% python3 -q
>>> import numpy as np
>>> import numpy.linalg as la
>>> np.set_printoptions(suppress=True, linewidth=200)
>>> mat = np.loadtxt("layer5.csv", delimiter=",")
>>> mat
array([[-1.,  1.,  1.,  1.,  1.,  1.,  1.,  1.,  1.,  1.,  1.,  1.,  1.],
       [ 1., -1.,  1.,  1.,  1.,  1.,  1.,  1.,  1.,  1.,  1.,  1.,  1.],
       [ 1.,  1., -1.,  1.,  1.,  1.,  1.,  1.,  1.,  1.,  1.,  1.,  1.],
       [ 1.,  1.,  1., -1.,  1.,  1.,  1.,  1.,  1.,  1.,  1.,  1.,  1.],
       [ 1.,  1.,  1.,  1., -1.,  1.,  1.,  1.,  1.,  1.,  1.,  1.,  1.],
       [ 1.,  1.,  1.,  1.,  1., -1.,  1.,  1.,  1.,  1.,  1.,  1.,  1.],
       [ 1.,  1.,  1.,  1.,  1.,  1., -1.,  1.,  1.,  1.,  1.,  1.,  1.],
       [ 1.,  1.,  1.,  1.,  1.,  1.,  1., -1.,  1.,  1.,  1.,  1.,  1.],
       [ 1.,  1.,  1.,  1.,  1.,  1.,  1.,  1., -1.,  1.,  1.,  1.,  1.],
       [ 1.,  1.,  1.,  1.,  1.,  1.,  1.,  1.,  1., -1.,  1.,  1.,  1.],
       [ 1.,  1.,  1.,  1.,  1.,  1.,  1.,  1.,  1.,  1., -1.,  1.,  1.],
       [ 1.,  1.,  1.,  1.,  1.,  1.,  1.,  1.,  1.,  1.,  1., -1.,  1.],
       [ 1.,  1.,  1.,  1.,  1.,  1.,  1.,  1.,  1.,  1.,  1.,  1., -1.]])
>>> # symmetric, so the eigenvalues are real
>>> f = np.array([4, 1, 5, -3, -4, -4, -4, 4, -5, -5, -2, -2, -3])
>>> A2 = mat + np.outer(f, np.eye(13)[2])
>>> round(float(la.det(A2) / la.det(mat)), 2), round(1 + la.solve(mat, f)[2], 2)
(-2.32, np.float64(-2.32))
>>> la.matrix_rank(la.inv(A2) - la.inv(mat), tol=1e-8)
np.int64(1)
>>> la.matrix_rank(A2 - mat)
np.int64(1)
>>> mat @ np.ones(13)
array([11., 11., 11., 11., 11., 11., 11., 11., 11., 11., 11., 11., 11.])
>>> np.round(np.fft.fft(mat[0]), 2)
array([11.+0.j, -2.+0.j, -2.+0.j, -2.+0.j, -2.+0.j, -2.+0.j, -2.+0.j, -2.+0.j, -2.+0.j, -2.+0.j, -2.+0.j, -2.+0.j, -2.+0.j])
>>> rng = np.random.default_rng(44)
>>> lab = rng.permutation(13)
>>> A2 = mat[:, lab] * rng.choice([-1, 1], 13)
>>> A2
array([[ 1., -1., -1.,  1.,  1.,  1., -1.,  1., -1., -1., -1.,  1.,  1.],
       [-1., -1., -1.,  1.,  1.,  1., -1.,  1., -1.,  1., -1.,  1.,  1.],
       [-1., -1., -1.,  1.,  1., -1., -1.,  1., -1., -1., -1.,  1.,  1.],
       [-1., -1., -1.,  1., -1.,  1., -1.,  1., -1., -1., -1.,  1.,  1.],
       [-1., -1., -1.,  1.,  1.,  1., -1., -1., -1., -1., -1.,  1.,  1.],
       [-1., -1., -1.,  1.,  1.,  1., -1.,  1.,  1., -1., -1.,  1.,  1.],
       [-1., -1., -1.,  1.,  1.,  1., -1.,  1., -1., -1.,  1.,  1.,  1.],
       [-1., -1., -1.,  1.,  1.,  1., -1.,  1., -1., -1., -1.,  1., -1.],
       [-1., -1., -1., -1.,  1.,  1., -1.,  1., -1., -1., -1.,  1.,  1.],
       [-1., -1., -1.,  1.,  1.,  1.,  1.,  1., -1., -1., -1.,  1.,  1.],
       [-1., -1.,  1.,  1.,  1.,  1., -1.,  1., -1., -1., -1.,  1.,  1.],
       [-1.,  1., -1.,  1.,  1.,  1., -1.,  1., -1., -1., -1.,  1.,  1.],
       [-1., -1., -1.,  1.,  1.,  1., -1.,  1., -1., -1., -1., -1.,  1.]])
>>> Uu, _, vt = la.svd(mat.T @ A2)
>>> lab
array([ 0, 11, 10,  8,  3,  2,  9,  4,  5,  1,  6, 12,  7])
>>> evals, V = la.eigh(mat)
>>> round(evals.sum(), 2), np.trace(mat)
(np.float64(-13.0), np.float64(-13.0))
>>> np.round(la.eigvalsh(mat + 2 * np.eye(13)), 2) + 0
array([ 0.,  0.,  0.,  0.,  0.,  0.,  0.,  0.,  0.,  0.,  0.,  0., 13.])
>>> np.round(np.abs(V[:, -1]), 2)
array([0.28, 0.28, 0.28, 0.28, 0.28, 0.28, 0.28, 0.28, 0.28, 0.28, 0.28, 0.28, 0.28])
>>> (evals > 1e-8).sum(), (evals < -1e-8).sum()
(np.int64(1), np.int64(12))
>>> np.round(la.eigvalsh(mat @ mat), 2)
array([  4.,   4.,   4.,   4.,   4.,   4.,   4.,   4.,   4.,   4.,   4.,   4., 121.])
>>> x = np.array([6, -6, -3, 6, 6, 6, -5, 9, 7, 3, 0, -8, -7])
>>> target = mat @ x
>>> target
array([ 2., 26., 20.,  2.,  2.,  2., 24., -4.,  0.,  8., 14., 30., 28.])
>>> np.round(la.solve(mat.T, mat[10]), 2) + 0
array([0., 0., 0., 0., 0., 0., 0., 0., 0., 0., 1., 0., 0.])
>>> np.round(la.solve(mat, 3 * target), 2) + 0
array([ 18., -18.,  -9.,  18.,  18.,  18., -15.,  27.,  21.,   9.,   0., -24., -21.])
>>> np.round(la.solve(mat, target + mat[:, 5]), 2) + 0
array([ 6., -6., -3.,  6.,  6.,  7., -5.,  9.,  7.,  3.,  0., -8., -7.])
